$ python -q
>>> import numpy as np
>>> import numpy.linalg as la
>>> np.set_printoptions(precision=2, suppress=True, linewidth=160)
>>> mat = np.load("mat.npy")
>>> print(mat)
[[ 6.98 13.4  -0.05  6.44]
 [ 5.71  2.16 -0.55  0.67]
 [ 7.15 13.5   1.26  6.6 ]
 [ 8.17 15.09  0.31  6.53]
 [ 5.7   1.38 -0.29 -1.2 ]
 [ 5.88 16.17  0.45  6.26]
 [ 8.28 14.96  0.8   5.79]
 [ 0.64 -1.96 -2.84 -2.48]
 [-0.38 -1.28 -1.85 -3.79]
 [ 5.29 13.46  0.79  5.26]
 [ 0.27 -2.04 -3.57 -2.32]
 [-1.35 -1.14 -2.49 -1.36]
 [-2.6  -0.96 -2.99 -3.41]
 [ 6.06 13.22 -0.16  5.71]
 [ 6.43  4.24  0.01  2.04]
 [-0.85  0.12 -4.01 -1.58]
 [-0.12 -1.12 -2.66 -3.55]
 [ 5.06 13.66  1.65  5.53]
 [ 8.88 12.74 -0.42  5.35]
 [ 7.73 13.79  2.77  5.03]
 [ 3.26 -0.72 -0.12  0.5 ]
 [ 7.08 14.94  1.68  4.75]
 [ 5.72  0.61  1.07  1.11]
 [ 5.04  1.52  0.66  1.09]
 [ 7.62 13.11  0.56  6.  ]
 [-0.73 -0.17 -1.22 -2.33]
 [ 6.18  2.46  2.01  0.76]
 [-2.    1.   -2.16 -1.5 ]]
>>> Ac = (mat - mat.mean(axis=0)) / mat.std(axis=0)
>>> Ac.std(axis=0)
array([1., 1., 1., 1.])
>>> c = la.lstsq(np.delete(Ac, 0, axis=1), Ac[:, 0])[0]
>>> np.abs(c).argmax()
np.int64(2)
>>> c
array([-0.39,  0.4 ,  0.93])
>>> z = mat[:, 3] > np.median(mat[:, 3])
>>> u = mat[z].mean(axis=0) - mat[~z].mean(axis=0)
>>> z.astype(int)
array([1, 0, 1, 1, 0, 1, 1, 0, 0, 1, 0, 0, 0, 1, 1, 0, 0, 1, 1, 1, 0, 1, 1, 0, 1, 0, 0, 0])
>>> print(u)
[ 5.54 12.4   2.34  6.64]
>>> def softmax(z):
...     e = np.exp(z - z.max(axis=-1, keepdims=True))
...     return e / e.sum(axis=-1, keepdims=True)
... 
>>> softmax(mat[8] + 5)
array([0.6 , 0.24, 0.14, 0.02])
>>> np.round(softmax(10 * mat[8]), 2) + 0
array([1., 0., 0., 0.])
>>> print(softmax(mat[8]))
[0.6  0.24 0.14 0.02]
>>> S = mat @ mat.T / np.sqrt(4)
>>> softmax(S).round(6).argmax(axis=1)
array([ 3,  3,  3,  3, 18,  5,  3, 10, 12,  5, 10, 12, 12,  3,  3, 12, 12,  5,  3,  3, 18,  3, 18,  3,  3, 12,  6, 12])
>>> softmax(S)[8] @ mat
array([-1.03, -1.21, -2.71, -3.34])
>>> Ac = mat - mat.mean(axis=0)
>>> U, sigma, Vh = la.svd(Ac, full_matrices=False)
>>> Vh[0] * np.sign(Vh[0, np.abs(Vh[0]).argmax()])
array([0.37, 0.81, 0.16, 0.43])
>>> np.abs(Vh[-1])
array([0.31, 0.34, 0.09, 0.88])
>>> sigma
array([44.77, 11.81,  4.82,  3.89])
>>> np.searchsorted(np.cumsum(sigma ** 2) / (sigma ** 2).sum(), 0.9) + 1
np.int64(1)
>>> np.abs(U[:, 0]).argmax()
np.int64(12)
>>> np.abs(Vh[0]).argmax()
np.int64(1)
>>> (np.sign(U[:, 0]) == np.sign(U[0, 0])).astype(int)
array([1, 0, 1, 1, 0, 1, 1, 0, 0, 1, 0, 0, 0, 1, 0, 0, 0, 1, 1, 1, 0, 1, 0, 0, 1, 0, 0, 0])
>>> print(np.round((sigma ** 2).sum() ** 2 / (sigma ** 4).sum(), 2))
1.18
>>> W0 = np.array([[4, 9, -8, -4, 5],
...     [6, 5, 5, 5, -3],
...     [5, -5, 8, 7, -1],
...     [16, 19, 2, 6, -1]])
>>> rng = np.random.default_rng(73021)
>>> A2 = W0 + rng.integers(-2, 3, (4, 3)) @ rng.integers(-2, 3, (3, 5))
>>> A2
array([[  9,  12, -10,   3,   5],
       [  2,   4,   6,   2,  -3],
       [  5,  -7,  14,   9,  -1],
       [ 19,  22,  -1,  11,  -1]])
>>> la.matrix_rank(A2 - W0, tol=1e-8)
np.int64(3)
>>> F = np.loadtxt("case15.csv", delimiter=",")
>>> F
array([[  2.49,  10.  ,   0.  ],
       [ -2.21,  -8.98,   0.03],
       [  2.1 ,   8.49,   0.  ],
       [  2.1 ,   8.36,  -0.03],
       [ -1.27,  -5.06,   0.01],
       [ -1.92,  -7.55,  -0.02],
       [  0.22,   0.83,  -0.04],
       [ -3.61, -14.41,  -0.04],
       [ -0.5 ,  -2.09,   0.01],
       [  3.43,  13.87,  -0.02],
       [ -3.37, -13.41,   0.01]])
>>> hat = mat @ la.solve(mat.T @ mat, mat.T)
>>> print(hat @ mat[:, 1])
[13.4   2.16 13.5  15.09  1.38 16.17 14.96 -1.96 -1.28 13.46 -2.04 -1.14 -0.96 13.22  4.24  0.12 -1.12 13.66 12.74 13.79 -0.72 14.94  0.61  1.52 13.11 -0.17
  2.46  1.  ]
>>> np.round(la.eigvalsh(hat), 2) + 0
array([0., 0., 0., 0., 0., 0., 0., 0., 0., 0., 0., 0., 0., 0., 0., 0., 0., 0., 0., 0., 0., 0., 0., 0., 1., 1., 1., 1.])
>>> print(la.matrix_rank(np.eye(28) - hat))
24
>>> np.allclose(hat @ hat, hat)
True
>>> [round(float(x), 2) for x in la.svd(W0, compute_uv=False)[:3]]
[28.28, 17.98, 4.6]
>>> la.matrix_rank(W0, rtol=0.1)
np.int64(3)
>>> A2 = np.array([[1, -2, 2], [-1, 0, -2], [0, 1, 0]])
>>> np.vstack([F, A2.T]).shape
(14, 3)
>>> np.einsum("ij->j", F)
array([-2.54, -9.95, -0.09])
>>> u, r1 = F[1], F[4]
>>> np.round(u @ r1, 2)
np.float64(48.25)
>>> p = (u @ r1) / (u @ u) * u
>>> p
array([-1.25, -5.07,  0.02])
>>> np.round(la.norm(u + r1) ** 2 + la.norm(u - r1) ** 2, 2)
np.float64(225.48)
>>> np.round(np.outer(u, r1), 2) + 0
array([[ 2.81, 11.18, -0.02],
       [11.4 , 45.44, -0.09],
       [-0.04, -0.15,  0.  ]])
>>> T = np.stack([F, -3 * F, F[::-1]])
>>> la.norm(T, axis=(1, 2))
array([32.43, 97.29, 32.43])
>>> X = np.array([[2, 2, 1], [-1, -2, -1], [2, 0, 1], [-2, 1, 1]])
>>> X[1] = X[2]
>>> X
array([[ 2,  2,  1],
       [ 2,  0,  1],
       [ 2,  0,  1],
       [-2,  1,  1]])
>>> hat = X @ la.solve(X.T @ X, X.T)
>>> (np.eye(4) - hat) @ X
array([[0., 0., 0.],
       [0., 0., 0.],
       [0., 0., 0.],
       [0., 0., 0.]])
>>> la.eigvalsh(hat)
array([0., 1., 1., 1.])
>>> print(np.allclose(hat @ hat, hat))
True
>>> print(la.matrix_rank(np.eye(4) - hat))
1
>>> hat @ X[:, 2]
array([1., 1., 1., 1.])
>>> np.diag(hat)
array([1. , 0.5, 0.5, 1. ])
>>> A2 = np.c_[X[:, :2] @ np.array([[-1, 2], [-5, -5]]), np.array([0, 1, 0, 3])]
>>> A2
array([[-12,  -6,   0],
       [ -2,   4,   1],
       [ -2,   4,   0],
       [ -3,  -9,   3]])
>>> print(np.round(la.lstsq(X, A2[:, 0])[0], 2) + 0)
[-1. -5.  0.]
>>> la.norm(la.qr(X)[0].T @ A2, axis=0) ** 2 / ((A2 ** 2).sum(axis=0) + 1e-12)
array([1.  , 1.  , 0.95])
>>> la.matrix_rank(np.c_[X, A2])
np.int64(4)
>>> J = np.load("sample0.npy")
>>> print(J)
[[ 8. -1.  0.  0.]
 [-1.  0. -1.  0.]
 [ 0. -1. -1. -1.]
 [ 0.  0. -1.  2.]]
>>> # row 0 dominates
>>> print(np.allclose(J @ J.T, J.T @ J))
True
>>> print(np.trace(J))
9.0
>>> (J + J.T) / 2
array([[ 8., -1.,  0.,  0.],
       [-1.,  0., -1.,  0.],
       [ 0., -1., -1., -1.],
       [ 0.,  0., -1.,  2.]])
>>> (J - J.T) / 2
array([[0., 0., 0., 0.],
       [0., 0., 0., 0.],
       [0., 0., 0., 0.],
       [0., 0., 0., 0.]])
>>> x = np.array([2, 1, 0, 1])
>>> y = J @ x
>>> c, lr = np.zeros(4), 1 / la.norm(J, 2) ** 2
>>> for i in range(10):
...     c -= lr * J.T @ (J @ c - y)
...     if i % 2 == 0: print(i, round(la.norm(J @ c - y), 2))
... 
0 2.78
2 2.39
4 2.06
6 1.77
8 1.54
>>> np.round(la.cond(J), 2)
np.float64(21.83)
>>> c
array([1.88, 0.03, 0.09, 0.67])
>>> m1 = np.load("w.npy")
>>> m1
array([[ 0, -3, -2, -2],
       [ 0,  0,  0,  1],
       [ 0,  0,  0,  3],
       [ 0,  0,  0,  0]])
>>> np.argsort(-la.norm(m1, axis=0).round(6), kind="stable")[:3]
array([3, 1, 2])
>>> z = rng.permutation(4)
>>> z
array([0, 2, 3, 1])
>>> A2 = m1[z][:, z]
>>> np.sort(np.abs(la.eigvals(A2)))
array([0., 0., 0., 0.])
>>> print(np.allclose(A2, m1))
False
>>> print(np.diag(A2))
[0 0 0 0]
>>> U, sigma, Vh = la.svd(m1)
>>> evecs = Vh[:(sigma > 1e-8).sum()]
>>> x = m1[2] + -1 * m1[3] + rng.integers(2) * np.eye(4)[2]
>>> x
array([0., 0., 0., 3.])
>>> np.diag(evecs.T @ evecs)
array([0.  , 0.69, 0.31, 1.  ])
>>> print(np.allclose(evecs.T @ evecs @ x, x))
True
>>> print(np.prod(np.diag(m1)), np.round(la.det(m1), 2))
0 0.0
>>> la.matrix_power(m1 - np.diag(np.diag(m1)), 4)
array([[0, 0, 0, 0],
       [0, 0, 0, 0],
       [0, 0, 0, 0],
       [0, 0, 0, 0]])
>>> K = np.loadtxt("block1.csv", delimiter=",")
>>> K
array([[  3.2 ,  -3.49,  -8.54],
       [ -1.09,   2.37,   4.06],
       [ -0.71,   1.39,   2.11],
       [  0.3 ,  -0.47,   0.1 ],
       [ -1.91,   3.14,   8.71],
       [  3.83,  -4.62, -11.45],
       [  0.66,  -3.53,  -6.1 ],
       [  1.72,  -3.02,  -7.81],
       [  0.31,  -4.19,  -7.  ],
       [ -1.61,   1.51,   4.55],
       [  1.18,   0.3 ,  -1.41],
       [ -0.77,   2.72,   5.84],
       [  1.9 ,   7.99,  11.18],
       [ -3.41,   1.75,   5.42],
       [  0.39,  -4.51,  -8.6 ],
       [ -1.2 ,  -4.39,  -6.9 ],
       [  1.34,  -1.6 ,  -3.45],
       [  1.63,  -1.11,  -2.26],
       [  6.36,  -6.09, -17.13],
       [  0.96,   2.29,   1.94],
       [ -0.71,  -2.28,  -4.07],
       [ -4.35,   5.06,  13.31],
       [ -3.04,   3.2 ,   9.39],
       [  3.51,   3.32,   3.15],
       [  0.23,   0.14,   0.24],
       [ -2.64,   0.17,   2.27],
       [ -0.67,  -1.28,  -1.93]])
>>> x = np.array([2, 3, 0])
>>> y = K @ x
>>> c, lr = np.zeros(3), 1 / la.norm(K, 2) ** 2
>>> for i in range(6):
...     c -= lr * K.T @ (K @ c - y)
...     if i % 1 == 0: print(i, round(la.norm(K @ c - y), 2))
... 
0 30.58
1 28.79
2 27.1
3 25.51
4 24.02
5 22.62
>>> c
array([0.69, 0.8 , 0.7 ])
>>> round(float(la.cond(K)), 2)
22.91
>>> Ac = K - K.mean(axis=0)
>>> evecs = la.svd(Ac)[2][:2]
>>> A2 = Ac - Ac @ evecs.T @ evecs
>>> np.round(np.cov(Ac @ evecs.T, rowvar=False), 2) + 0
array([[66.76,  0.  ],
       [ 0.  ,  3.96]])
>>> A2.std(axis=0)
array([0.15, 0.27, 0.16])
>>> la.norm(A2, axis=1).round(6).argmax()
np.int64(4)
>>> round(float(la.norm(A2) / la.norm(Ac)), 2)
0.04
>>> Ac = (K - K.mean(axis=0)) / K.std(axis=0)
>>> Ac.std(axis=0)
array([1., 1., 1.])
>>> c = la.lstsq(np.delete(Ac, 0, axis=1), Ac[:, 0])[0]
>>> print(c)
[ 2.2  -2.77]
>>> A2 = K / np.sqrt((K ** 2).mean(axis=1, keepdims=True))
>>> la.matrix_rank(K - K.mean(axis=1, keepdims=True))
np.int64(2)
>>> A, _ = la.qr(np.array([[-0.5, 0.6, 0.1, 0.7, 0.8],
...     [0.1, -0.8, -0.3, 1.2, -0.5],
...     [1.1, 0.4, -0.4, -0.5, -2.3],
...     [0.8, -1.7, 1.0, 0.1, -0.8],
...     [-0.1, -0.3, 0.5, 1.3, 1.6]]))
>>> print(A)
[[-0.34  0.16  0.34 -0.43 -0.74]
 [ 0.07 -0.4  -0.75 -0.48 -0.18]
 [ 0.76  0.58 -0.03 -0.31 -0.06]
 [ 0.55 -0.66  0.4   0.12 -0.29]
 [-0.07 -0.2   0.4  -0.69  0.57]]
>>> x = np.array([8, -2, -4, -9])
>>> y = mat @ x
>>> c, lr = np.zeros(4), 1 / la.norm(mat, 2) ** 2
>>> for i in range(4):
...     c -= lr * mat.T @ (mat @ c - y)
...     if i % 1 == 0: print(i, round(la.norm(mat @ c - y), 2))
... 
0 135.41
1 130.33
2 125.46
3 120.79
>>> print(round(la.cond(mat), 2))
13.56
>>> c
array([ 0.71, -1.55, -0.73, -1.28])
>>> A2 = np.array([[-2, 0], [3, 1], [-2, -3], [2, 3], [3, -1]])
>>> la.matrix_rank(A @ A2)
np.int64(2)
>>> x = np.array([-8, 1, 6, -5, -8])
>>> print(round(float(la.det(A)), 2))
1.0
>>> np.abs(la.eigvals(A))
array([1., 1., 1., 1., 1.])
>>> round(float(la.norm(x)), 2), round(float(la.norm(A @ x)), 2)
(13.78, 13.78)
>>> print(la.inv(A))
[[-0.34  0.07  0.76  0.55 -0.07]
 [ 0.16 -0.4   0.58 -0.66 -0.2 ]
 [ 0.34 -0.75 -0.03  0.4   0.4 ]
 [-0.43 -0.48 -0.31  0.12 -0.69]
 [-0.74 -0.18 -0.06 -0.29  0.57]]
>>> np.sort(np.abs(np.degrees(np.angle(la.eigvals(A)))))
array([  0.  ,  69.15,  69.15, 153.87, 153.87])
>>> A.T @ (A @ x)
array([-8.,  1.,  6., -5., -8.])
>>> q = A.astype(float).copy()
>>> for j in range(5):
...     q[:, j] -= q[:, :j] @ (q[:, :j].T @ q[:, j])
...     q[:, j] /= la.norm(q[:, j])
... 
>>> np.round(q.T @ A, 2) + 0
array([[1., 0., 0., 0., 0.],
       [0., 1., 0., 0., 0.],
       [0., 0., 1., 0., 0.],
       [0., 0., 0., 1., 0.],
       [0., 0., 0., 0., 1.]])
>>> np.round(q.T @ q, 2) + 0
array([[1., 0., 0., 0., 0.],
       [0., 1., 0., 0., 0.],
       [0., 0., 1., 0., 0.],
       [0., 0., 0., 1., 0.],
       [0., 0., 0., 0., 1.]])
>>> u, r1 = A[0], A[2]
>>> print(round(float(u @ r1), 2))
0.0
>>> p = (u @ r1) / (u @ u) * u
>>> print(r1 - p)
[ 0.76  0.58 -0.03 -0.31 -0.06]
>>> p.round(2) + 0
array([0., 0., 0., 0., 0.])
>>> print((r1 - p) @ u)
0.0
>>> print(round(la.norm(u + r1) ** 2 + la.norm(u - r1) ** 2, 2))
4.0
